$ python3 -q
>>> import numpy as np
>>> np.set_printoptions(precision=1, suppress=True, linewidth=100, floatmode="fixed")
>>> feats = np.array([[0, -2], [-2, 4]])
>>> O = feats.astype(float).copy()
>>> for j in range(2):
...     O[:, j] -= O[:, :j] @ (O[:, :j].T @ O[:, j])
...     O[:, j] /= np.linalg.norm(O[:, j])
... 
>>> O.T @ feats
array([[ 2.0, -4.0],
       [ 0.0,  2.0]])
>>> O.T @ O
array([[1.0, 0.0],
       [0.0, 1.0]])
>>> evals, vecs = np.linalg.eigh(feats)
>>> np.linalg.eigvalsh(feats + -1 * np.eye(2))
array([-1.8,  3.8])
>>> np.round(vecs.T @ feats @ vecs, 1) + 0
array([[-0.8,  0.0],
       [ 0.0,  4.8]])
>>> (evals > 1e-8).sum(), (evals < -1e-8).sum()
(np.int64(1), np.int64(1))
>>> np.round(vecs @ np.diag(evals) @ vecs.T, 1) + 0
array([[ 0.0, -2.0],
       [-2.0,  4.0]])
>>> np.linalg.eigvalsh(feats @ feats)
array([ 0.7, 23.3])
>>> evals
array([-0.8,  4.8])
>>> P = np.triu(np.array([[3, -2], [0, -3]]), 1) + np.eye(2)
>>> M2 = P @ feats @ np.linalg.inv(P)
>>> M2
array([[ 4.0, -2.0],
       [-2.0,  0.0]])
>>> np.trace(M2), np.trace(feats)
(np.float64(4.0), np.int64(4))
>>> round(np.linalg.det(M2), 1)
np.float64(-4.0)
>>> def softmax(z):
...     e = np.exp(z - z.max(axis=-1, keepdims=True))
...     return e / e.sum(axis=-1, keepdims=True)
... 
>>> softmax(feats[0])
array([0.9, 0.1])
>>> softmax(feats[0] + -3)
array([0.9, 0.1])
>>> softmax(feats).sum(axis=1)
array([1.0, 1.0])
>>> np.round(softmax(10 * feats[0]), 1) + 0
array([1.0, 0.0])
>>> S = feats @ feats.T / np.sqrt(2)
>>> np.round(softmax(S), 1) + 0
array([[1.0, 0.0],
       [0.0, 1.0]])
>>> np.round(softmax(S + np.triu(np.full(S.shape, -np.inf), 1)), 1) + 0
array([[1.0, 0.0],
       [0.0, 1.0]])
>>> np.round(softmax(S)[0] @ feats, 1) + 0
array([ 0.0, -2.0])
>>> rng = np.random.default_rng(1399)
>>> labels = rng.permutation(2)
>>> labels
array([0, 1])
>>> M2 = feats[labels][:, labels]
>>> M2
array([[ 0, -2],
       [-2,  4]])
>>> np.allclose(M2, feats)
True
>>> np.diag(M2)
array([0, 4])
>>> np.sort(np.abs(np.linalg.eigvals(M2)))
array([0.8, 4.8])
>>> round(float(np.linalg.det(M2)), 1), round(float(np.linalg.det(feats[labels])), 1)
(-4.0, -4.0)
>>> data = np.load("layer9.npy")
>>> data
array([[0, 0, 0],
       [0, 0, 1],
       [0, 1, 0]])
>>> np.einsum("ii->", data)
np.int64(0)
>>> np.einsum("ij,ji->", data, data)
np.int64(2)
>>> np.round(np.linalg.det(2 * data), 1), round(np.linalg.det(data), 1)
(np.float64(0.0), np.float64(0.0))
>>> round(np.linalg.norm(data, 2) / np.linalg.norm(data), 1)
np.float64(0.7)
>>> (data - data.T) / 2
array([[0.0, 0.0, 0.0],
       [0.0, 0.0, 0.0],
       [0.0, 0.0, 0.0]])
>>> round(np.abs(np.linalg.eigvals(data)).max(), 1)
np.float64(1.0)
>>> (data + data.T) / 2
array([[0.0, 0.0, 0.0],
       [0.0, 0.0, 1.0],
       [0.0, 1.0, 0.0]])
>>> np.linalg.matrix_power(data, 4)
array([[0, 0, 0],
       [0, 1, 0],
       [0, 0, 1]])
>>> np.round(np.linalg.det(data), 1)
np.float64(0.0)
>>> np.sort(np.abs(np.linalg.eigvals(data)))
array([0.0, 1.0, 1.0])
>>> P = np.triu(np.array([[2, 1, 1], [9, 4, 8], [4, 7, 2]]), 1) + np.eye(3)
>>> M2 = P @ data @ np.linalg.inv(P)
>>> np.round(np.linalg.det(M2), 1)
np.float64(0.0)
>>> r = np.linalg.matrix_rank(data)
>>> r
np.int64(2)
>>> N = np.linalg.svd(data)[2][r:].T
>>> data @ N
array([[0.0],
       [0.0],
       [0.0]])
>>> [int(np.linalg.matrix_rank(data[:i])) for i in range(1, len(data) + 1)]
[0, 1, 2]
>>> N[:, 0] / N[np.abs(N[:, 0]).round(6).argmax(), 0]
array([1.0, 0.0, 0.0])
>>> [int(np.linalg.matrix_rank(np.delete(data, i, axis=0))) for i in range(3)]
[2, 1, 1]
>>> mat = (rng.random((3, 3)) < 0.3) + np.eye(3)
>>> mat /= mat.sum(axis=1, keepdims=True)
>>> mat
array([[0.7, 0.3, 0.0],
       [0.0, 1.0, 0.0],
       [0.0, 0.0, 1.0]])
>>> M2 = np.linalg.inv(mat)
>>> np.linalg.det(mat) * M2
array([[ 1.0, -0.3,  0.0],
       [ 0.0,  0.7,  0.0],
       [ 0.0,  0.0,  0.7]])
>>> np.allclose(M2, mat.T)
False
>>> round(float(np.linalg.det(mat) * np.linalg.det(M2)), 1)
1.0
>>> np.round(np.linalg.cond(mat), 1)
np.float64(1.8)
>>> np.linalg.inv(M2)
array([[0.7, 0.3, 0.0],
       [0.0, 1.0, 0.0],
       [0.0, 0.0, 1.0]])
>>> (np.abs(M2) > 1e-9).astype(int)
array([[1, 1, 0],
       [0, 1, 0],
       [0, 0, 1]])
>>> round(float(np.linalg.slogdet(mat)[0]), 1)
1.0
>>> mat @ M2
array([[1.0, 0.0, 0.0],
       [0.0, 1.0, 0.0],
       [0.0, 0.0, 1.0]])
>>> P = np.triu(np.array([[-5, -5, 5], [4, -5, -4], [-3, 1, -5]]), 1) + np.eye(3)
>>> M2 = P @ mat @ np.linalg.inv(P)
>>> np.round(np.linalg.det(M2), 1)
np.float64(0.7)
>>> np.linalg.matrix_rank(M2)
np.int64(3)
>>> np.poly(M2)
array([ 1.0, -2.7,  2.3, -0.7])
>>> round(float(np.linalg.det(mat)), 1)
0.7
>>> np.flatnonzero(np.linalg.matrix_power((mat != 0) + (mat.T != 0) + np.eye(3), 3)[2])
array([2])
>>> E = np.array([[-2, -1, 0], [1, 2, 3], [4, 5, 6]])
>>> E
array([[-2, -1,  0],
       [ 1,  2,  3],
       [ 4,  5,  6]])
>>> U, sigma, Vt = np.linalg.svd(E)
>>> sigma.round(1) + 0
array([9.6, 1.9, 0.0])
>>> M2 = U[:, :2] @ np.diag(sigma[:2]) @ Vt[:2]
>>> M2.round(1) + 0
array([[-2.0, -1.0,  0.0],
       [ 1.0,  2.0,  3.0],
       [ 4.0,  5.0,  6.0]])
>>> round(np.linalg.norm(E - M2) / np.linalg.norm(E), 1)
np.float64(0.0)
>>> A = np.load("out5.npy")
>>> A
array([[3.0, 0.0, 0.0],
       [0.0, 3.0, 2.0],
       [0.0, 2.0, 3.0]])
>>> M2 = np.array([[0, 1], [0, 0], [0, 2]])
>>> np.vstack([A, M2.T]).shape
(5, 3)
>>> M2 @ A
Traceback (most recent call last):
  File "<python-input-89>", line 1, in <module>
    M2 @ A
    ~~~^~~
ValueError: matmul: Input operand 1 has a mismatch in its core dimension 0, with gufunc signature (n?,k),(k,m?)->(n?,m?) (size 3 is different from 2)
>>> np.einsum("ij,ij->i", A, A)
array([ 9.0, 13.0, 13.0])
>>> np.linalg.matrix_rank(np.vstack([A, M2.T]))
np.int64(3)
>>> M2 = np.linalg.inv(A)
>>> M2
array([[ 0.3,  0.0,  0.0],
       [ 0.0,  0.6, -0.4],
       [ 0.0, -0.4,  0.6]])
>>> evals, vecs = np.linalg.eig(A)
>>> np.sort(np.linalg.eigvals(A @ A))
array([ 1.0,  9.0, 25.0])
>>> np.round(A @ vecs[:, 0] - evals[0] * vecs[:, 0], 1) + 0
array([0.0, 0.0, 0.0])
>>> W0 = np.loadtxt("case19.csv", delimiter=",")
>>> W0
array([[ 1.0, -1.0,  1.0, -1.0],
       [ 1.0,  0.0,  0.0,  0.0],
       [ 1.0,  1.0,  1.0,  1.0]])
>>> M2 = W0 + rng.integers(-2, 3, (3, 2)) @ rng.integers(-2, 3, (2, 4))
>>> M2
array([[ 3.0,  1.0,  1.0, -1.0],
       [-2.0,  1.0,  4.0,  2.0],
       [ 1.0,  3.0,  3.0,  2.0]])
>>> np.round(np.linalg.svd(M2 - W0, compute_uv=False), 1) + 0
array([6.0, 3.4, 0.0])
>>> np.linalg.matrix_rank(M2 - W0, tol=1e-8)
np.int64(2)
>>> M2 - W0
array([[ 2.0,  2.0,  0.0,  0.0],
       [-3.0,  1.0,  4.0,  2.0],
       [ 0.0,  2.0,  2.0,  1.0]])
>>> np.abs(M2 - W0).sum(axis=1)
array([ 4.0, 10.0,  5.0])
>>> x0 = np.array([2, 8, 3, 6])
>>> a = np.maximum(W0 @ x0, 0)
>>> np.maximum(W0 @ x0, 0) - np.maximum(-W0 @ x0, 0)
array([-9.0,  2.0, 19.0])
>>> u, v = W0[0], W0[1]
>>> u @ u
np.float64(4.0)
>>> p = (u @ v) / (u @ u) * u
>>> round(np.linalg.norm(u + v) ** 2 + np.linalg.norm(u - v) ** 2, 1)
np.float64(10.0)
>>> np.linalg.matrix_rank(np.outer(u, v))
np.int64(1)
>>> v - p
array([ 0.8,  0.2, -0.2,  0.2])
>>> U, sigma = np.linalg.svd(W0)
Traceback (most recent call last):
  File "<python-input-114>", line 1, in <module>
    U, sigma = np.linalg.svd(W0)
    ^^^^^^^^
ValueError: too many values to unpack (expected 2)
>>> U, sigma, Vt = np.linalg.svd(W0, full_matrices=False)
>>> np.round(U.T @ W0 @ Vt.T, 1) + 0
array([[2.1, 0.0, 0.0],
       [0.0, 2.0, 0.0],
       [0.0, 0.0, 0.7]])
>>> np.round(U.T @ U, 1) + 0
array([[1.0, 0.0, 0.0],
       [0.0, 1.0, 0.0],
       [0.0, 0.0, 1.0]])
>>> sigma / sigma[0]
array([1.0, 0.9, 0.3])
>>> U.shape, sigma.shape, Vt.shape
((3, 3), (3,), (3, 4))
>>> (sigma > 1e-8).sum()
np.int64(3)
>>> np.round(Vt @ Vt.T, 1) + 0
array([[1.0, 0.0, 0.0],
       [0.0, 1.0, 0.0],
       [0.0, 0.0, 1.0]])
>>> np.sqrt((sigma ** 2).sum()), round(np.linalg.norm(W0), 1)
(np.float64(3.0), np.float64(3.0))
>>> M2 = W0[0, 0] * W0[1:] - np.outer(W0[1:, 0], W0[0])
>>> M2
array([[ 0.0,  1.0, -1.0,  1.0],
       [ 0.0,  2.0,  0.0,  2.0]])
>>> np.linalg.matrix_rank(M2), np.linalg.matrix_rank(W0)
(np.int64(2), np.int64(3))
>>> arr = np.load("sample1.npy")
>>> arr
array([[-1.0,  0.0, -2.0],
       [ 0.0, -1.0,  0.0],
       [-2.0,  0.0, -1.0]])
>>> arr @ arr
array([[5.0, 0.0, 4.0],
       [0.0, 1.0, 0.0],
       [4.0, 0.0, 5.0]])
>>> (arr != 0).astype(int)
array([[1, 0, 1],
       [0, 1, 0],
       [1, 0, 1]])
>>> round(np.linalg.det(arr), 1)
np.float64(3.0)
>>> x0 = np.array([-5, 5, -2])
>>> y = arr @ x0
>>> beta, lr = np.zeros(3), 1 / np.linalg.norm(arr, 2) ** 2
>>> for i in range(30):
...     beta -= lr * arr.T @ (arr @ beta - y)
...     if i % 5 == 0: print(i, round(np.linalg.norm(arr @ beta - y), 1))
... 
0 4.8
5 2.7
10 1.5
15 0.8
20 0.5
25 0.3
>>> beta
array([-5.0,  4.9, -2.0])
>>> np.round(np.linalg.cond(arr), 1)
np.float64(3.0)
